>>> import numpy as np
>>> from numpy import linalg as LA
>>> np.set_printoptions(precision=1, suppress=True, linewidth=200, floatmode="fixed")
>>> def rd(a):
...     return np.round(a, 1) + 0
... 
>>> feats = np.load("w.npy")
>>> feats
array([[ 1, -2,  4, -8],
       [ 1, -1,  1, -1],
       [ 1,  0,  0,  0],
       [ 1,  1,  1,  1],
       [ 1,  2,  4,  8]])
>>> x = np.array([2, -1, -1, 0])
>>> np.sign((feats @ x).round(6))
array([ 0,  1,  1,  0, -1])
>>> feats @ (2 * x)
array([ 0,  4,  4,  0, -8])
>>> LA.norm(feats @ x) <= LA.norm(feats, 2) * LA.norm(x) + 1e-9
np.True_
>>> (feats * x).sum(axis=1)
array([ 0,  2,  2,  0, -4])
>>> feats @ x
array([ 0,  2,  2,  0, -4])
>>> feats * x
array([[ 2,  2, -4,  0],
       [ 2,  1, -1,  0],
       [ 2,  0,  0,  0],
       [ 2, -1, -1,  0],
       [ 2, -2, -4,  0]])
>>> rng = np.random.default_rng(589363)
>>> B = feats + rng.integers(-2, 3, (5, 2)) @ rng.integers(-2, 3, (2, 4))
>>> B
array([[ 2,  1,  4, -3],
       [ 2,  0,  0,  1],
       [ 5,  0, -6,  2],
       [ 1,  1,  1,  1],
       [-3,  2, 10,  6]])
>>> np.abs(B - feats).sum(axis=1)
array([ 9,  5, 12,  0, 12])
>>> M = np.load("block9.npy")
>>> M
array([[ 0.0,  2.3, -1.1,  0.1, -1.5],
       [-0.5,  2.2, -1.1,  0.0, -2.1],
       [ 0.4,  1.3, -0.6, -0.7,  0.3],
       [ 0.2, -1.1,  0.6,  0.1, -1.6],
       [-1.0,  0.6, -0.3, -1.4,  0.9],
       [ 0.1, -1.2,  0.6,  1.6,  0.1],
       [ 0.5,  2.0, -1.0, -0.1,  1.7],
       [-1.7,  4.3, -2.2,  1.3, -1.5],
       [ 1.3,  2.7, -1.3, -0.6,  0.0],
       [ 0.9,  0.1,  0.0,  0.7, -1.5],
       [-0.6, -1.2,  0.6, -0.2,  0.3],
       [-1.2,  2.9, -1.5, -1.0,  0.0],
       [-0.3, -1.1,  0.5,  0.4,  0.9],
       [ 1.6,  2.9, -1.4,  1.4, -1.3],
       [ 0.5, -3.7,  1.8,  0.4,  0.5],
       [ 0.1,  3.7, -1.9,  0.6,  1.6],
       [-0.9,  2.5, -1.3, -0.3, -0.2],
       [ 0.0, -1.3,  0.6, -0.7, -0.8],
       [-1.6,  0.2, -0.1,  0.8,  1.4],
       [-0.4,  1.2, -0.6, -1.7, -1.1],
       [-0.4, -0.8,  0.4,  1.2, -0.3],
       [-1.0, -5.9,  2.9, -0.2, -0.1],
       [ 0.0, -1.0,  0.5,  1.3, -2.4],
       [-0.4, -2.8,  1.4, -1.6, -0.2],
       [ 1.0,  0.8, -0.4,  0.3,  0.1],
       [ 1.1, -0.4,  0.2, -1.5, -1.1],
       [-1.0, -0.3,  0.2, -0.9, -0.2],
       [-1.6, -2.0,  1.0,  0.9, -0.5],
       [ 1.2,  2.9, -1.4,  0.1, -0.6],
       [ 0.3, -2.3,  1.3, -1.7, -0.2],
       [-0.3, -2.6,  1.3,  0.4, -0.3],
       [-0.6,  1.0, -0.4,  0.1,  0.6],
       [ 0.4, -0.2,  0.0,  0.9,  0.1],
       [-0.4, -1.2,  0.6,  1.4, -1.7],
       [ 0.1, -2.6,  1.4, -0.8,  0.6],
       [ 0.8, -2.7,  1.4,  1.3, -1.3],
       [-0.8,  2.4, -1.3,  0.9, -0.4],
       [-0.4, -2.5,  1.3,  0.5,  1.0],
       [-0.7,  1.1, -0.5, -0.9,  0.6],
       [-0.9, -2.4,  1.2, -0.8,  0.4],
       [-1.7,  0.0,  0.0, -0.7,  1.6],
       [-0.7, -0.4,  0.2,  1.0,  1.0]])
>>> x = np.array([-1, -2, 0, 2, -2])
>>> y = M @ x
>>> rd(LA.solve(M.T @ M, M.T @ y))
array([-1.0, -2.0,  0.0,  2.0, -2.0])
>>> rd(LA.lstsq(M, y)[0])
array([-1.0, -2.0,  0.0,  2.0, -2.0])
>>> y = y + 0.1 * rng.normal(size=42)
>>> rd(y)
array([-1.4,  0.3, -5.0,  5.5, -4.7,  5.4, -8.2, -1.3, -7.9,  3.4,  2.1, -6.8,  1.5, -2.0,  6.6, -9.6, -4.2,  2.6,  0.1, -3.3,  4.9, 12.4,  9.3,  3.2, -2.2, -1.2,  0.1,  8.4, -5.6,  1.4,  6.7, -2.6,
        1.7,  8.9,  2.5,  9.9, -1.4,  4.4, -4.5,  3.4, -2.9,  1.4])
>>> c, *_ = LA.lstsq(M, y)
>>> c.round()
array([-1.0, -2.0,  0.0,  2.0, -2.0])
>>> rd(LA.norm(y - M @ c))
np.float64(0.6)
>>> [round(float(LA.norm(LA.solve(M.T @ M + lam * np.eye(5), M.T @ y))), 2) for lam in (0, 1, 10, 100)]
[3.52, 3.42, 2.95, 1.55]
